% python3 -q
>>> import numpy as np
>>> np.set_printoptions(precision=1, suppress=True, linewidth=140)
>>> M = 3 * np.eye(9) + np.ones((9, 9))
>>> M
array([[4., 1., 1., 1., 1., 1., 1., 1., 1.],
       [1., 4., 1., 1., 1., 1., 1., 1., 1.],
       [1., 1., 4., 1., 1., 1., 1., 1., 1.],
       [1., 1., 1., 4., 1., 1., 1., 1., 1.],
       [1., 1., 1., 1., 4., 1., 1., 1., 1.],
       [1., 1., 1., 1., 1., 4., 1., 1., 1.],
       [1., 1., 1., 1., 1., 1., 4., 1., 1.],
       [1., 1., 1., 1., 1., 1., 1., 4., 1.],
       [1., 1., 1., 1., 1., 1., 1., 1., 4.]])
>>> round(np.linalg.det(M), 1)
np.float64(78732.0)
>>> (M + M.T) / 2
array([[4., 1., 1., 1., 1., 1., 1., 1., 1.],
       [1., 4., 1., 1., 1., 1., 1., 1., 1.],
       [1., 1., 4., 1., 1., 1., 1., 1., 1.],
       [1., 1., 1., 4., 1., 1., 1., 1., 1.],
       [1., 1., 1., 1., 4., 1., 1., 1., 1.],
       [1., 1., 1., 1., 1., 4., 1., 1., 1.],
       [1., 1., 1., 1., 1., 1., 4., 1., 1.],
       [1., 1., 1., 1., 1., 1., 1., 4., 1.],
       [1., 1., 1., 1., 1., 1., 1., 1., 4.]])
>>> np.allclose(M @ M.T, M.T @ M)
True
>>> np.sort(np.abs(np.fft.fft(M[0]))), np.sort(np.linalg.svd(M, compute_uv=False))
(array([ 3.,  3.,  3.,  3.,  3.,  3.,  3.,  3., 12.]), array([ 3.,  3.,  3.,  3.,  3.,  3.,  3.,  3., 12.]))
>>> A2 = M[0, 0] * M[1:] - np.outer(M[1:, 0], M[0])
>>> A2
array([[ 0., 15.,  3.,  3.,  3.,  3.,  3.,  3.,  3.],
       [ 0.,  3., 15.,  3.,  3.,  3.,  3.,  3.,  3.],
       [ 0.,  3.,  3., 15.,  3.,  3.,  3.,  3.,  3.],
       [ 0.,  3.,  3.,  3., 15.,  3.,  3.,  3.,  3.],
       [ 0.,  3.,  3.,  3.,  3., 15.,  3.,  3.,  3.],
       [ 0.,  3.,  3.,  3.,  3.,  3., 15.,  3.,  3.],
       [ 0.,  3.,  3.,  3.,  3.,  3.,  3., 15.,  3.],
       [ 0.,  3.,  3.,  3.,  3.,  3.,  3.,  3., 15.]])
>>> M[:, 0] / M[0, 0]
array([1. , 0.2, 0.2, 0.2, 0.2, 0.2, 0.2, 0.2, 0.2])
>>> A2[2] @ A2[5]
np.float64(144.0)
>>> round(np.linalg.norm(A2, 2), 1)
np.float64(36.0)
>>> np.linalg.norm(A2, axis=1)
array([17., 17., 17., 17., 17., 17., 17., 17.])
>>> round(np.linalg.norm(A2) ** 2 / np.linalg.norm(A2, 2) ** 2, 1)
np.float64(1.8)
>>> round(np.linalg.norm(A2[2], 1), 1), np.round(np.linalg.norm(A2[2], np.inf), 1)
(np.float64(36.0), np.float64(15.0))
>>> round(np.linalg.norm(A2, "nuc"), 1)
np.float64(120.0)
>>> round(float(np.linalg.norm(A2[2] - A2[5])), 1)
17.0
>>> data = np.load("test11.npy")
>>> data.round(1) + 0
array([[-39.3,   3.9,  -5.9, -15.7,  -9.9,  -5.9, -49.1,   0.1],
       [-30.1,   3.3,  -4.5, -12.1,  -8. ,  -4.4, -38.4,   0.6],
       [-28.9,   3.2,  -4.3, -11.7,  -7.8,  -4.2, -37. ,   0.7],
       [-23.2,   2.7,  -3.6,  -9.4,  -6.6,  -3.3, -30.2,   1. ],
       [-21.3,   2.5,  -3.3,  -8.6,  -6.2,  -3.1, -27.9,   1. ],
       [-17.6,   2.2,  -2.9,  -7.2,  -5.5,  -2.5, -23.5,   1.1],
       [-15.9,   2. ,  -2.7,  -6.5,  -5.1,  -2.3, -21.3,   1.2],
       [-14.8,   1.9,  -2.6,  -6.1,  -4.9,  -2.1, -20. ,   1.2],
       [-13.4,   1.8,  -2.5,  -5.5,  -4.5,  -1.9, -18.2,   1.2],
       [-11.6,   1.6,  -2.3,  -4.8,  -4.1,  -1.6, -16. ,   1.2],
       [-10.7,   1.5,  -2.3,  -4.5,  -3.9,  -1.5, -14.8,   1.2],
       [-10.2,   1.4,  -2.2,  -4.3,  -3.8,  -1.4, -14.1,   1.1],
       [-10. ,   1.4,  -2.2,  -4.2,  -3.8,  -1.4, -13.9,   1.1],
       [ -9.5,   1.3,  -2.2,  -4. ,  -3.6,  -1.3, -13.3,   1.1],
       [ -4.9,   0.7,  -1.9,  -2.2,  -2.4,  -0.7,  -7.2,   0.8],
       [ -4.8,   0.7,  -1.8,  -2.1,  -2.4,  -0.7,  -7. ,   0.8],
       [ -3.2,   0.4,  -1.7,  -1.5,  -1.8,  -0.5,  -4.7,   0.6],
       [ -2.4,   0.3,  -1.6,  -1.1,  -1.5,  -0.4,  -3.5,   0.4],
       [ -2.3,   0.3,  -1.6,  -1.1,  -1.5,  -0.4,  -3.5,   0.4],
       [ -0.7,   0. ,  -0.8,  -0.4,  -0.6,  -0.2,  -1. ,   0.1],
       [ -0.6,   0. ,  -0.7,  -0.3,  -0.5,  -0.1,  -0.9,   0.1],
       [ -0.6,   0. ,  -0.6,  -0.3,  -0.4,  -0.1,  -0.8,   0. ],
       [  0.2,   0. ,   0.3,   0.1,   0.2,   0.1,   0.2,   0. ],
       [  0.8,   0. ,   1. ,   0.4,   0.6,   0.2,   0.9,   0.1],
       [  1.4,   0.1,   1.8,   0.7,   0.9,   0.4,   1.5,   0.2],
       [  1.5,   0.1,   2. ,   0.8,   1. ,   0.4,   1.7,   0.2],
       [  1.6,   0.1,   2.1,   0.8,   1.1,   0.4,   1.7,   0.2],
       [  1.9,   0.1,   2.5,   0.9,   1.2,   0.5,   2. ,   0.3],
       [  2.5,   0.2,   3.3,   1.2,   1.6,   0.7,   2.6,   0.5],
       [  3.3,   0.3,   4.2,   1.6,   1.9,   0.9,   3.2,   0.7],
       [  3.3,   0.3,   4.2,   1.6,   2. ,   0.9,   3.3,   0.7],
       [  5. ,   0.4,   6.1,   2.3,   2.7,   1.4,   4.8,   1.2],
       [  9.4,   0.9,  10.5,   4.3,   4.4,   2.6,   8.6,   2.5],
       [  9.5,   0.9,  10.6,   4.4,   4.5,   2.6,   8.7,   2.6],
       [ 11.1,   1. ,  12.1,   5. ,   5. ,   3. ,  10.1,   3. ],
       [ 13. ,   1.2,  13.8,   5.9,   5.7,   3.5,  11.7,   3.6],
       [ 13.6,   1.2,  14.3,   6.1,   5.9,   3.7,  12.3,   3.8],
       [ 20.5,   1.8,  20.1,   9.1,   8.1,   5.4,  18.3,   5.9],
       [ 24.2,   2. ,  23.1,  10.7,   9.2,   6.4,  21.6,   7. ],
       [ 25.1,   2.1,  23.8,  11.1,   9.5,   6.6,  22.4,   7.2],
       [ 27.3,   2.2,  25.5,  12. ,  10.1,   7.1,  24.3,   7.9],
       [ 46.4,   3.5,  39.4,  20. ,  15.4,  11.7,  41.3,  13.3],
       [ 49.5,   3.6,  41.5,  21.3,  16.3,  12.5,  44.2,  14.2],
       [ 50.8,   3.7,  42.5,  21.8,  16.6,  12.8,  45.3,  14.6],
       [ 51.7,   3.8,  43.1,  22.2,  16.9,  13. ,  46.1,  14.8]])
>>> Ac = data - data.mean(axis=0)
>>> evecs = np.linalg.svd(Ac)[2][:3]
>>> A2 = Ac - Ac @ evecs.T @ evecs
>>> (Ac @ evecs.T).std(axis=0)
array([34.2,  5.6,  1.1])
>>> np.round(np.cov(Ac @ evecs.T, rowvar=False), 1) + 0
array([[1194.8,    0. ,    0. ],
       [   0. ,   32.6,    0. ],
       [   0. ,    0. ,    1.2]])
>>> np.linalg.norm(A2, axis=1).round(6).argmax()
np.int64(0)
>>> np.round(A2.std(axis=0), 1) + 0
array([0., 0., 0., 0., 0., 0., 0., 0.])
>>> np.round(np.linalg.norm(A2) / np.linalg.norm(Ac), 1)
np.float64(0.0)
>>> Ac = data - data.mean(axis=0)
>>> U, sigma, Vh = np.linalg.svd(Ac, full_matrices=False)
>>> sigma.round(1) + 0
array([229.3,  37.9,   7.4,   0. ,   0. ,   0. ,   0. ,   0. ])
>>> (np.sign(U[:, 0]) == np.sign(U[0, 0])).astype(int)
array([1, 1, 1, 1, 1, 1, 1, 1, 1, 1, 1, 1, 1, 1, 1, 1, 1, 1, 1, 1, 1, 1, 1, 1, 1, 1, 1, 1, 0, 0, 0, 0, 0, 0, 0, 0, 0, 0, 0, 0, 0, 0, 0, 0,
       0])
>>> round((sigma ** 2).sum() ** 2 / (sigma ** 4).sum(), 1)
np.float64(1.1)
>>> np.linalg.matrix_rank(Ac)
np.int64(3)
>>> np.abs(U[:, 0]).argmax()
np.int64(44)
>>> A = np.array([[-1.4, -1.1, 0.8, 1.0, -0.9, -1.4, -1.4, 0.1],
...     [0.5, 0.9, -0.8, 1.1, -0.8, 0.4, 1.7, 0.7],
...     [0.5, -0.3, -0.7, -0.1, -1.2, -0.4, -0.5, 2.7],
...     [-1.7, -2.3, -0.1, 1.9, -0.7, 0.0, 0.6, 1.7],
...     [0.7, 0.8, 2.1, -1.7, 0.0, -0.9, 0.0, 0.4],
...     [0.0, 0.5, -1.2, 0.3, 1.3, 0.0, -0.1, 0.3],
...     [0.8, -0.9, -0.2, 0.9, -0.5, -0.6, 1.3, 1.3],
...     [0.3, 0.0, -0.2, 0.7, 0.9, -0.5, 0.9, 0.2],
...     [-1.4, -0.2, 1.1, 0.1, 1.1, 1.1, 1.8, -0.5],
...     [-0.3, 1.6, 1.6, 0.0, -2.1, -0.3, -1.8, 1.8]])
>>> rng = np.random.default_rng(61)
>>> A[8] = A[7] + 0.3 * rng.normal(size=8)
>>> A
array([[-1.4, -1.1,  0.8,  1. , -0.9, -1.4, -1.4,  0.1],
       [ 0.5,  0.9, -0.8,  1.1, -0.8,  0.4,  1.7,  0.7],
       [ 0.5, -0.3, -0.7, -0.1, -1.2, -0.4, -0.5,  2.7],
       [-1.7, -2.3, -0.1,  1.9, -0.7,  0. ,  0.6,  1.7],
       [ 0.7,  0.8,  2.1, -1.7,  0. , -0.9,  0. ,  0.4],
       [ 0. ,  0.5, -1.2,  0.3,  1.3,  0. , -0.1,  0.3],
       [ 0.8, -0.9, -0.2,  0.9, -0.5, -0.6,  1.3,  1.3],
       [ 0.3,  0. , -0.2,  0.7,  0.9, -0.5,  0.9,  0.2],
       [ 0.1, -0.3,  0.1,  0.4,  0.4, -0.3,  1.2, -0.1],
       [-0.3,  1.6,  1.6,  0. , -2.1, -0.3, -1.8,  1.8]])
>>> hat = A @ np.linalg.solve(A.T @ A, A.T)
>>> np.round(np.linalg.eigvalsh(hat), 1) + 0
array([0., 0., 1., 1., 1., 1., 1., 1., 1., 1.])
>>> hat.round(1) + 0
array([[ 1. ,  0. ,  0. ,  0. ,  0. ,  0. ,  0. ,  0. ,  0.1,  0. ],
       [ 0. ,  0.9,  0. ,  0. , -0.1,  0. ,  0. ,  0. ,  0.2,  0. ],
       [ 0. ,  0. ,  0.9,  0. ,  0.1,  0.1,  0.1, -0.2, -0.1,  0. ],
       [ 0. ,  0. ,  0. ,  1. ,  0. ,  0. ,  0. ,  0. ,  0.1,  0. ],
       [ 0. , -0.1,  0.1,  0. ,  0.9, -0.1, -0.1,  0. ,  0.2,  0. ],
       [ 0. ,  0. ,  0.1,  0. , -0.1,  0.8, -0.2,  0.3,  0. ,  0. ],
       [ 0. ,  0. ,  0.1,  0. , -0.1, -0.2,  0.8,  0.3,  0.1,  0. ],
       [ 0. ,  0. , -0.2,  0. ,  0. ,  0.3,  0.3,  0.5,  0.1,  0.1],
       [ 0.1,  0.2, -0.1,  0.1,  0.2,  0. ,  0.1,  0.1,  0.2, -0.2],
       [ 0. ,  0. ,  0. ,  0. ,  0. ,  0. ,  0. ,  0.1, -0.2,  1. ]])
>>> J = np.loadtxt("x.csv", delimiter=",")
>>> J
array([[-0.2, -0.6,  0.1, -1.1,  0.6, -0.8],
       [-0.9,  0.1, -1.7, -0.1,  1.1,  0.1],
       [-1.6, -1.2, -1.8,  0.9,  0.9,  0.8],
       [ 1.5,  1.8,  3.6,  1.2,  0.3,  2.4],
       [-1.3,  1.7, -0.5, -0.3, -1.2, -0.5],
       [-1.9, -0.3,  0.3,  1.6, -0.8, -0.7],
       [-1.5, -0.9,  1.5,  0.1,  0.6,  0.6],
       [-0.8,  0.1,  0.5, -2.5,  1. ,  0.9],
       [ 0. ,  1.1, -1.4, -1.2,  0.3, -0.1],
       [ 1.5,  0.5, -2.3,  0.9,  0.8,  1. ],
       [-1.1,  0.5,  0.8,  0.1, -1.4, -0.1],
       [-1.5,  1.8,  1. , -0.1,  0.9, -0.2],
       [ 2.5,  2.2, -1.8, -0.7, -0.2,  0. ],
       [-0.1,  0.5, -0.4, -0.3,  1.2,  1.2],
       [ 0.3, -0.9, -0.4,  0.2,  0.9,  1.3],
       [-0.2,  0.3,  0.4, -0.6,  0.4,  0.2],
       [-0.4,  0.3, -1.9, -0.7,  0.1,  2.6],
       [-1.5, -1.5,  0.5,  1.6, -1.4,  0.8],
       [-1.1, -0.2,  1.8, -0.6, -0.5,  1.6],
       [ 0.9,  2.8, -1.1,  1.9,  0.3, -0.7],
       [ 1.1, -0.9,  1.1, -2. ,  0. , -0.6]])
>>> U, sigma, Vh = np.linalg.svd(J, full_matrices=False)
>>> np.round(Vh @ Vh.T, 1) + 0
array([[1., 0., 0., 0., 0., 0.],
       [0., 1., 0., 0., 0., 0.],
       [0., 0., 1., 0., 0., 0.],
       [0., 0., 0., 1., 0., 0.],
       [0., 0., 0., 0., 1., 0.],
       [0., 0., 0., 0., 0., 1.]])
>>> np.round(np.sqrt((sigma ** 2).sum()), 1), np.round(np.linalg.norm(J), 1)
(np.float64(13.1), np.float64(13.1))
>>> np.cumsum(sigma ** 2) / np.sum(sigma ** 2)
array([0.3, 0.5, 0.7, 0.8, 0.9, 1. ])
>>> O, evecs = np.linalg.qr(J[:, :3])[0], np.linalg.qr(J[:, 3:])[0]
>>> sigma = np.linalg.svd(O.T @ evecs, compute_uv=False)
>>> round(float(np.linalg.norm(O @ O.T - evecs @ evecs.T, 2)), 1)
1.0
>>> (sigma > 0.9).sum()
np.int64(0)
>>> np.degrees(np.arccos(sigma.clip(0, 1)))
array([72.1, 82.7, 87.7])
>>> A2 = np.c_[J[:, :4] @ np.array([[3, 2, -1, -3], [-3, -3, 0, 0], [2, 1, -1, -2], [2, 3, 0, -3]]), np.array([2, 3, 1, 1, -3, 0, -2, 3, 3, 2, -3, -3, 1, -2, -1, -3, 1, 1, -3, -2, 1])]
>>> A2
array([[ -0.8,  -1.8,   0.1,   3.7,   2. ],
       [ -6.6,  -4.1,   2.6,   6.4,   3. ],
       [ -3. ,   1.3,   3.4,   5.7,   1. ],
       [  8.7,   4.8,  -5.1, -15.3,   1. ],
       [-10.6,  -9.1,   1.8,   5.8,  -3. ],
       [ -1. ,   2.2,   1.6,   0.3,   0. ],
       [  1.4,   1.5,   0. ,   1.2,  -2. ],
       [ -6.7,  -8.9,   0.3,   8.9,   3. ],
       [ -8.5,  -8.3,   1.4,   6.4,   3. ],
       [  0.2,   1.9,   0.8,  -2.6,   2. ],
       [ -3. ,  -2.6,   0.3,   1.4,  -3. ],
       [ -8.1,  -7.7,   0.5,   2.8,  -3. ],
       [ -4.1,  -5.5,  -0.7,  -1.8,   1. ],
       [ -3.2,  -3. ,   0.5,   2. ,  -2. ],
       [  3.2,   3.5,   0.1,  -0.7,  -1. ],
       [ -1.9,  -2.7,  -0.2,   1.6,  -3. ],
       [ -7.3,  -5.7,   2.3,   7.1,   1. ],
       [  4.2,   6.8,   1. ,  -1.3,   1. ],
       [ -0.3,  -1.6,  -0.7,   1.5,  -3. ],
       [ -4.1,  -2. ,   0.2,  -6.2,  -2. ],
       [  4.2,   0. ,  -2.2,   0.5,   1. ]])
>>> np.round(np.linalg.norm(A2 - J @ np.linalg.lstsq(J, A2)[0], axis=0), 1) + 0
array([0. , 0. , 0. , 0. , 8.1])
>>> np.round(np.linalg.lstsq(J, A2[:, 0])[0], 1) + 0
array([ 3., -3.,  2.,  2.,  0.,  0.])
>>> Ac = J - J.mean(axis=0)
>>> U, sigma, Vh = np.linalg.svd(Ac, full_matrices=False)
>>> np.linalg.matrix_rank(Ac)
np.int64(6)
>>> round((sigma ** 2).sum() ** 2 / (sigma ** 4).sum(), 1)
np.float64(4.7)
>>> np.abs(Vh[0]).argmax()
np.int64(2)
>>> np.abs(U[:, 0]).argmax()
np.int64(12)
>>> sigma ** 2 / (sigma ** 2).sum()
array([0.3, 0.2, 0.2, 0.1, 0.1, 0.1])
